>>> import numpy as np
>>> from numpy import linalg as LA
>>> np.set_printoptions(precision=3, suppress=True, linewidth=140)
>>> M = np.tanh(np.array([[0.2],
...     [0.5],
...     [-0.9],
...     [1.6],
...     [-1.4],
...     [0.7],
...     [2.0],
...     [0.3],
...     [0.4],
...     [0.1],
...     [-0.5],
...     [-0.2],
...     [2.3],
...     [-0.2],
...     [-1.0],
...     [0.3],
...     [-1.9],
...     [-1.4],
...     [-0.6]]) @ np.array([[1.4, -0.4, -0.8]]))
>>> print(M)
[[ 0.273 -0.08  -0.159]
 [ 0.604 -0.197 -0.38 ]
 [-0.851  0.345  0.617]
 [ 0.978 -0.565 -0.856]
 [-0.961  0.508  0.808]
 [ 0.753 -0.273 -0.508]
 [ 0.993 -0.664 -0.922]
 [ 0.397 -0.119 -0.235]
 [ 0.508 -0.159 -0.31 ]
 [ 0.139 -0.04  -0.08 ]
 [-0.604  0.197  0.38 ]
 [-0.273  0.08   0.159]
 [ 0.997 -0.726 -0.951]
 [-0.273  0.08   0.159]
 [-0.885  0.38   0.664]
 [ 0.397 -0.119 -0.235]
 [-0.99   0.641  0.909]
 [-0.961  0.508  0.808]
 [-0.686  0.235  0.446]]
>>> dist = LA.norm(M[:, None] - M[None], axis=-1)
>>> dist[11].round(6).argsort(kind="stable")[:4]
array([11, 13, 10,  9])
>>> dist.mean(axis=1).argmax()
np.int64(12)
>>> dist.shape
(19, 19)
>>> dist[:5, :5]
array([[0.   , 0.416, 1.43 , 1.104, 1.674],
       [0.416, 0.   , 1.846, 0.708, 2.088],
       [1.43 , 1.846, 0.   , 2.519, 0.274],
       [1.104, 0.708, 2.519, 0.   , 2.771],
       [1.674, 2.088, 0.274, 2.771, 0.   ]])
>>> np.flatnonzero(dist[11] < dist.mean() / 2)
array([ 9, 10, 11, 13, 18])
>>> Ac = M - M.mean(axis=0)
>>> evecs = LA.svd(Ac)[2][:1]
>>> M2 = Ac - Ac @ evecs.T @ evecs
>>> np.diag(evecs.T @ evecs)
array([0.517, 0.142, 0.341])
>>> print(LA.norm(M2, axis=1).round(6).argmax())
12
>>> np.cov(Ac @ evecs.T, rowvar=False)
array(1.049)
>>> np.round(LA.norm(M2) / LA.norm(Ac), 3)
np.float64(0.099)
>>> arr = np.tril(np.array([[4, 4, 4, 2], [1, 3, 1, 3], [2, 1, 5, 4], [4, 2, 0, 1]]), -1) + np.eye(4, dtype=int)
>>> arr
array([[1, 0, 0, 0],
       [1, 1, 0, 0],
       [2, 1, 1, 0],
       [4, 2, 0, 1]])
>>> M2 = arr / np.sqrt((arr ** 2).mean(axis=1, keepdims=True))
>>> M2[0]
array([2., 0., 0., 0.])
>>> LA.matrix_rank(M2) == LA.matrix_rank(arr)
np.True_
>>> arr - arr.mean(axis=1, keepdims=True)
array([[ 0.75, -0.25, -0.25, -0.25],
       [ 0.5 ,  0.5 , -0.5 , -0.5 ],
       [ 1.  ,  0.  ,  0.  , -1.  ],
       [ 2.25,  0.25, -1.75, -0.75]])
>>> np.sort(LA.eigvals(arr))
array([1., 1., 1., 1.])
>>> LA.matrix_power(arr - np.diag(np.diag(arr)), 4)
array([[0, 0, 0, 0],
       [0, 0, 0, 0],
       [0, 0, 0, 0],
       [0, 0, 0, 0]])
>>> arr @ arr
array([[ 1,  0,  0,  0],
       [ 2,  1,  0,  0],
       [ 5,  2,  1,  0],
       [10,  4,  0,  1]])
>>> [int(LA.matrix_rank(LA.matrix_power(arr, p))) for p in range(1, 5)]
[4, 4, 4, 4]
>>> data = np.loadtxt("data.csv", delimiter=",")
>>> data
array([[-0.222,  1.306, -1.199],
       [-3.138,  0.962,  0.015],
       [ 3.93 ,  2.829, 11.567],
       [ 3.613, -9.942,  0.793],
       [11.29 , -2.154, -2.647],
       [-1.249, 13.578,  8.635],
       [ 0.472, -0.33 ,  3.38 ],
       [ 8.65 , -5.291, -1.02 ],
       [-2.608, -8.217,  3.767],
       [-8.23 , -2.729, -1.201],
       [-1.752,  3.365,  2.411],
       [ 2.837, -7.1  ,  6.18 ],
       [-3.436, -1.185,  4.038],
       [ 3.059,  2.905, 10.803]])
>>> idx = data[:, 0] > np.median(data[:, 0])
>>> r0 = data[idx].mean(axis=0) - data[~idx].mean(axis=0)
>>> r0
array([ 7.784, -3.738,  1.799])
>>> idx.astype(int)
array([0, 0, 1, 1, 1, 0, 1, 1, 0, 0, 0, 1, 0, 1])
>>> ((data - data.mean(axis=0)) @ r0 > 0).astype(int)
array([0, 0, 1, 1, 1, 0, 0, 1, 1, 0, 0, 1, 0, 1])
>>> np.argsort(-np.abs(r0).round(6), kind="stable")
array([0, 1, 2])
>>> hat = data @ LA.solve(data.T @ data, data.T)
>>> np.trace(hat)
np.float64(3.0)
>>> LA.matrix_rank(np.eye(14) - hat)
np.int64(11)
>>> m1 = np.array([[-2, -2, 3], [-2, -3, 1], [-1, 3, -3], [2, -3, 0]])
>>> m1[1] = m1[3]
>>> m1
array([[-2, -2,  3],
       [ 2, -3,  0],
       [-1,  3, -3],
       [ 2, -3,  0]])
>>> hat = m1 @ LA.solve(m1.T @ m1, m1.T)
>>> np.round((np.eye(4) - hat) @ m1, 3) + 0
array([[0., 0., 0.],
       [0., 0., 0.],
       [0., 0., 0.],
       [0., 0., 0.]])
>>> round(np.trace(hat), 3)
np.float64(3.0)
>>> np.allclose(hat @ hat, hat)
True
>>> np.diag(hat)
array([1. , 0.5, 1. , 0.5])
>>> hat @ m1[:, 1]
array([-2., -3.,  3., -3.])
>>> r0, g = m1[1], m1[0]
>>> r0 @ g
np.int64(2)
>>> pr = (r0 @ g) / (r0 @ r0) * r0
>>> print(round(float(LA.norm(r0 + g) ** 2 + LA.norm(r0 - g) ** 2), 3))
60.0
>>> print(np.outer(r0, g))
[[-4 -4  6]
 [ 6  6 -9]
 [ 0  0  0]]
>>> (g - pr) @ r0
np.float64(0.0)
>>> G = m1.T @ m1
>>> print(np.trace(G), (m1 ** 2).sum())
62 62
>>> LA.matrix_rank(G)
np.int64(3)
>>> LA.svd(m1, compute_uv=False) ** 2
array([42.898, 17.957,  1.145])
>>> print(G)
[[ 13 -11  -3]
 [-11  31 -15]
 [ -3 -15  18]]
>>> np.allclose(G, G.T)
True
>>> LA.eigvalsh(G)[::-1]
array([42.898, 17.957,  1.145])
>>> mat = np.array([[3, 4, 3], [-6, -5, -6], [-7, -6, -7], [-7, -6, -7]])
>>> # row 3 repeats row 2
>>> np.round(LA.norm(mat, 2) / LA.norm(mat), 3)
np.float64(0.998)
>>> print(np.argsort(-LA.norm(mat, axis=0).round(6), kind="stable")[:3])
[0 2 1]
>>> [round(float(x), 3) for x in LA.svd(mat, compute_uv=False)[:3]]
[19.939, 1.193, 0.0]
>>> left, s, vt = LA.svd(mat)
>>> evecs = vt[:(s > 1e-8).sum()]
>>> rng = np.random.default_rng(5739)
>>> x = mat[3] + -2 * mat[0] + rng.integers(2) * np.eye(3)[1]
>>> x
array([-13., -13., -13.])
>>> np.allclose(evecs.T @ evecs @ x, x)
True
>>> np.round(evecs.T @ evecs, 3) + 0
array([[0.5, 0. , 0.5],
       [0. , 1. , 0. ],
       [0.5, 0. , 0.5]])
>>> np.round(LA.norm(x - evecs.T @ evecs @ x), 3)
np.float64(0.0)
>>> M2 = np.array([[3, 2, 1], [3, 3, 1]])
>>> Z = np.kron(M2, arr)
>>> Z
array([[ 3,  0,  0,  0,  2,  0,  0,  0,  1,  0,  0,  0],
       [ 3,  3,  0,  0,  2,  2,  0,  0,  1,  1,  0,  0],
       [ 6,  3,  3,  0,  4,  2,  2,  0,  2,  1,  1,  0],
       [12,  6,  0,  3,  8,  4,  0,  2,  4,  2,  0,  1],
       [ 3,  0,  0,  0,  3,  0,  0,  0,  1,  0,  0,  0],
       [ 3,  3,  0,  0,  3,  3,  0,  0,  1,  1,  0,  0],
       [ 6,  3,  3,  0,  6,  3,  3,  0,  2,  1,  1,  0],
       [12,  6,  0,  3, 12,  6,  0,  3,  4,  2,  0,  1]])
>>> print(LA.matrix_rank(Z))
8
>>> np.round(LA.norm(Z, 2), 3), round(LA.norm(M2, 2) * LA.norm(arr, 2), 3)
(np.float64(30.531), np.float64(30.531))
>>> theta = np.radians(90)
>>> r_ = np.eye(12)
>>> r_[5, 5] = r_[8, 8] = np.cos(theta)
>>> r_[5, 8], r_[8, 5] = -np.sin(theta), np.sin(theta)
>>> r_.round(3) + 0
array([[ 1.,  0.,  0.,  0.,  0.,  0.,  0.,  0.,  0.,  0.,  0.,  0.],
       [ 0.,  1.,  0.,  0.,  0.,  0.,  0.,  0.,  0.,  0.,  0.,  0.],
       [ 0.,  0.,  1.,  0.,  0.,  0.,  0.,  0.,  0.,  0.,  0.,  0.],
       [ 0.,  0.,  0.,  1.,  0.,  0.,  0.,  0.,  0.,  0.,  0.,  0.],
       [ 0.,  0.,  0.,  0.,  1.,  0.,  0.,  0.,  0.,  0.,  0.,  0.],
       [ 0.,  0.,  0.,  0.,  0.,  0.,  0.,  0., -1.,  0.,  0.,  0.],
       [ 0.,  0.,  0.,  0.,  0.,  0.,  1.,  0.,  0.,  0.,  0.,  0.],
       [ 0.,  0.,  0.,  0.,  0.,  0.,  0.,  1.,  0.,  0.,  0.,  0.],
       [ 0.,  0.,  0.,  0.,  0.,  1.,  0.,  0.,  0.,  0.,  0.,  0.],
       [ 0.,  0.,  0.,  0.,  0.,  0.,  0.,  0.,  0.,  1.,  0.,  0.],
       [ 0.,  0.,  0.,  0.,  0.,  0.,  0.,  0.,  0.,  0.,  1.,  0.],
       [ 0.,  0.,  0.,  0.,  0.,  0.,  0.,  0.,  0.,  0.,  0.,  1.]])
>>> M2 = Z @ r_.T
>>> np.allclose(Z @ Z.T, M2 @ M2.T)
True
>>> LA.svd(Z, compute_uv=False), LA.svd(M2, compute_uv=False)
(array([30.531,  5.718,  3.629,  2.953,  1.687,  0.553,  0.351,  0.163]), array([30.531,  5.718,  3.629,  2.953,  1.687,  0.553,  0.351,  0.163]))
>>> print(np.abs(M2 - Z).max(axis=0))
[ 0.  0.  0.  0.  0. 10.  0.  0.  2.  0.  0.  0.]
>>> np.allclose(LA.norm(Z, axis=1), LA.norm(M2, axis=1))
True
